% python3 -q
>>> import numpy as np
>>> np.set_printoptions(suppress=True, linewidth=200)
>>> m1 = np.loadtxt("w.csv", delimiter=",")
>>> m1
array([[1.    , 0.7   , 0.49  , 0.343 , 0.2401, 0.1681, 0.1176, 0.0824, 0.0576, 0.0404],
       [0.7   , 1.    , 0.7   , 0.49  , 0.343 , 0.2401, 0.1681, 0.1176, 0.0824, 0.0576],
       [0.49  , 0.7   , 1.    , 0.7   , 0.49  , 0.343 , 0.2401, 0.1681, 0.1176, 0.0824],
       [0.343 , 0.49  , 0.7   , 1.    , 0.7   , 0.49  , 0.343 , 0.2401, 0.1681, 0.1176],
       [0.2401, 0.343 , 0.49  , 0.7   , 1.    , 0.7   , 0.49  , 0.343 , 0.2401, 0.1681],
       [0.1681, 0.2401, 0.343 , 0.49  , 0.7   , 1.    , 0.7   , 0.49  , 0.343 , 0.2401],
       [0.1176, 0.1681, 0.2401, 0.343 , 0.49  , 0.7   , 1.    , 0.7   , 0.49  , 0.343 ],
       [0.0824, 0.1176, 0.1681, 0.2401, 0.343 , 0.49  , 0.7   , 1.    , 0.7   , 0.49  ],
       [0.0576, 0.0824, 0.1176, 0.1681, 0.2401, 0.343 , 0.49  , 0.7   , 1.    , 0.7   ],
       [0.0404, 0.0576, 0.0824, 0.1176, 0.1681, 0.2401, 0.343 , 0.49  , 0.7   , 1.    ]])
>>> def softmax(z):
...     e = np.exp(z - z.max(axis=-1, keepdims=True))
...     return e / e.sum(axis=-1, keepdims=True)
... 
>>> np.round(softmax(10 * m1[4]), 4)
array([0.0004, 0.0013, 0.0055, 0.0446, 0.8962, 0.0446, 0.0055, 0.0013, 0.0004, 0.0002])
>>> np.round(softmax(m1).sum(axis=1), 4)
array([1., 1., 1., 1., 1., 1., 1., 1., 1., 1.])
>>> att = m1 @ m1.T / np.sqrt(10)
>>> np.round(softmax(att)[4] @ m1, 4)
array([0.3156, 0.3923, 0.4523, 0.4934, 0.5118, 0.5044, 0.4751, 0.429 , 0.3691, 0.2961])
>>> softmax(att).round(6).argmax(axis=1)
array([1, 1, 2, 3, 4, 5, 6, 7, 8, 8])
>>> x = np.array([3, -1, 0, -2, 1, -2, -3, -2, 2, 3])
>>> target = m1 @ x
>>> c, lr = np.zeros(10), 1 / np.linalg.norm(m1, 2) ** 2
>>> for i in range(12):
...     c -= lr * m1.T @ (m1 @ c - target)
...     if i % 2 == 0: print(i, round(np.linalg.norm(m1 @ c - target), 4))
... 
0 4.9759
2 4.3675
4 3.8571
6 3.4302
8 3.0739
10 2.7772
>>> np.round(np.linalg.cond(m1), 4)
np.float64(23.5307)
>>> c.round(4)
array([ 0.8025,  0.3639, -0.2023, -0.7657, -1.1037, -1.4258, -1.2904, -0.49  ,  0.6106,  1.1658])
>>> rng = np.random.default_rng(78669)
>>> z = rng.permutation(10)
>>> z
array([0, 7, 5, 1, 8, 9, 4, 6, 3, 2])
>>> A2 = m1[z][:, z]
>>> np.diag(A2)
array([1., 1., 1., 1., 1., 1., 1., 1., 1., 1.])
>>> A2 = np.linalg.inv(m1)
>>> np.round(np.linalg.inv(A2), 4)
array([[1.    , 0.7   , 0.49  , 0.343 , 0.2401, 0.1681, 0.1176, 0.0824, 0.0576, 0.0404],
       [0.7   , 1.    , 0.7   , 0.49  , 0.343 , 0.2401, 0.1681, 0.1176, 0.0824, 0.0576],
       [0.49  , 0.7   , 1.    , 0.7   , 0.49  , 0.343 , 0.2401, 0.1681, 0.1176, 0.0824],
       [0.343 , 0.49  , 0.7   , 1.    , 0.7   , 0.49  , 0.343 , 0.2401, 0.1681, 0.1176],
       [0.2401, 0.343 , 0.49  , 0.7   , 1.    , 0.7   , 0.49  , 0.343 , 0.2401, 0.1681],
       [0.1681, 0.2401, 0.343 , 0.49  , 0.7   , 1.    , 0.7   , 0.49  , 0.343 , 0.2401],
       [0.1176, 0.1681, 0.2401, 0.343 , 0.49  , 0.7   , 1.    , 0.7   , 0.49  , 0.343 ],
       [0.0824, 0.1176, 0.1681, 0.2401, 0.343 , 0.49  , 0.7   , 1.    , 0.7   , 0.49  ],
       [0.0576, 0.0824, 0.1176, 0.1681, 0.2401, 0.343 , 0.49  , 0.7   , 1.    , 0.7   ],
       [0.0404, 0.0576, 0.0824, 0.1176, 0.1681, 0.2401, 0.343 , 0.49  , 0.7   , 1.    ]])
>>> (np.abs(A2) > 1e-9).astype(int)
array([[1, 1, 1, 1, 1, 1, 1, 1, 1, 1],
       [1, 1, 1, 1, 1, 1, 1, 1, 1, 1],
       [1, 1, 1, 1, 1, 1, 1, 1, 1, 1],
       [1, 1, 1, 1, 1, 1, 1, 1, 1, 1],
       [1, 1, 1, 1, 1, 1, 1, 1, 1, 1],
       [1, 1, 1, 1, 1, 1, 1, 1, 1, 1],
       [1, 1, 1, 1, 1, 1, 1, 1, 1, 1],
       [1, 1, 1, 1, 1, 1, 1, 1, 1, 1],
       [1, 1, 1, 1, 1, 1, 1, 1, 1, 1],
       [1, 1, 1, 1, 1, 1, 1, 1, 1, 1]])
>>> np.round(np.linalg.det(m1) * np.linalg.det(A2), 4)
np.float64(1.0)
>>> A2.round(4) + 0
array([[ 1.9608, -1.3725,  0.    ,  0.    ,  0.0001, -0.0004,  0.0007, -0.0009,  0.0009, -0.0005],
       [-1.3725,  2.9216, -1.3725,  0.    , -0.0001,  0.0003, -0.0008,  0.0013, -0.0015,  0.0009],
       [ 0.    , -1.3725,  2.9216, -1.3725,  0.    , -0.0001,  0.0003, -0.0008,  0.0013, -0.0009],
       [ 0.    ,  0.    , -1.3725,  2.9216, -1.3725,  0.    , -0.0001,  0.0003, -0.0008,  0.0007],
       [ 0.0001, -0.0001,  0.    , -1.3725,  2.9216, -1.3725,  0.    , -0.0001,  0.0003, -0.0004],
       [-0.0004,  0.0003, -0.0001,  0.    , -1.3725,  2.9216, -1.3725,  0.    , -0.0001,  0.0001],
       [ 0.0007, -0.0008,  0.0003, -0.0001,  0.    , -1.3725,  2.9216, -1.3725,  0.    ,  0.    ],
       [-0.0009,  0.0013, -0.0008,  0.0003, -0.0001,  0.    , -1.3725,  2.9216, -1.3725,  0.    ],
       [ 0.0009, -0.0015,  0.0013, -0.0008,  0.0003, -0.0001,  0.    , -1.3725,  2.9216, -1.3725],
       [-0.0005,  0.0009, -0.0009,  0.0007, -0.0004,  0.0001,  0.    ,  0.    , -1.3725,  1.9608]])
>>> np.allclose(A2, m1.T)
False
